% ipython --no-banner

In [1]: import numpy as np

In [2]: import numpy.linalg as la

In [3]: np.set_printoptions(suppress=True, linewidth=160)

In [4]: mat = np.load("a.npy")

In [5]: print(mat)
[[ 1  0  0  0]
 [-4  1  0  0]
 [ 1 -1  1  0]
 [ 4 -6  5  1]]

In [6]: # triangular, det is the product of the diagonal

In [7]: A2 = np.array([[2, 3], [0, 3], [5, 3], [4, 1]])

In [8]: print(np.einsum("ij,ij->i", mat, mat))
[ 1 17  3 78]

In [9]: print(mat @ A2)
[[ 2  3]
 [-8 -9]
 [ 7  3]
 [37 10]]

In [10]: print(A2.T @ mat.T)
[[ 2 -8  7 37]
 [ 3 -9  3 10]]

In [11]: print(np.einsum("ij->j", mat))
[ 2 -6  6  1]

In [12]: print(la.matrix_rank(np.vstack([mat, A2.T])))
4

In [13]: np.einsum("ij,ij->", mat, A2)
ValueError: operands could not be broadcast together with remapped shapes [original->remapped]: (4,4)->(4,4) (4,2)->(4,2) 


In [14]: evals, vecs = la.eig(mat)

In [15]: print(np.round(np.sort(la.eigvals(mat @ mat)), 2))
[1. 1. 1. 1.]

In [16]: print(mat @ vecs[:, 0] - evals[0] * vecs[:, 0])
[0. 0. 0. 0.]

In [17]: print(np.round(np.sort(la.eigvals(la.inv(mat))), 2))
[1.-0.j 1.+0.j 1.+0.j 1.+0.j]

In [18]: rng = np.random.default_rng(8656)

In [19]: labels = rng.permutation(4)

In [20]: A2 = mat[:, labels] * rng.choice([-1, 1], 4)

In [21]: print(A2)
[[ 1  0  0  0]
 [-4  0  0  1]
 [ 1  0 -1 -1]
 [ 4 -1 -5 -6]]

In [22]: left, _, Vt = la.svd(mat.T @ A2)

In [23]: print(np.round(la.lstsq(mat, A2)[0], 2) + 0)
[[ 1.  0.  0.  0.]
 [ 0.  0.  0.  1.]
 [ 0.  0. -1.  0.]
 [ 0. -1.  0.  0.]]

In [24]: print(labels)
[0 3 2 1]

In [25]: K = np.load("out6.npy")

In [26]: print(K)
[[ 0  2  0 -2  2 -2]
 [-2  0  0  1 -1  1]
 [ 0  0  0 -1  1 -1]
 [ 2 -1  1  0 -1 -1]
 [-2  1 -1  1  0  0]
 [ 2 -1  1  1  0  0]]

In [27]: x = np.array([0, 3, 3, 1, 3, 3])

In [28]: y = K @ x

In [29]: c, lr = np.zeros(6), 1 / la.norm(K, 2) ** 2

In [30]: for i in range(200):
    ...:     c -= lr * K.T @ (K @ c - y)
    ...:     if i % 50 == 0: print(i, round(la.norm(K @ c - y), 2))
    ...: 
0 5.28
50 1.05
100 0.34
150 0.11

In [31]: print(round(la.cond(K), 2))
6.68
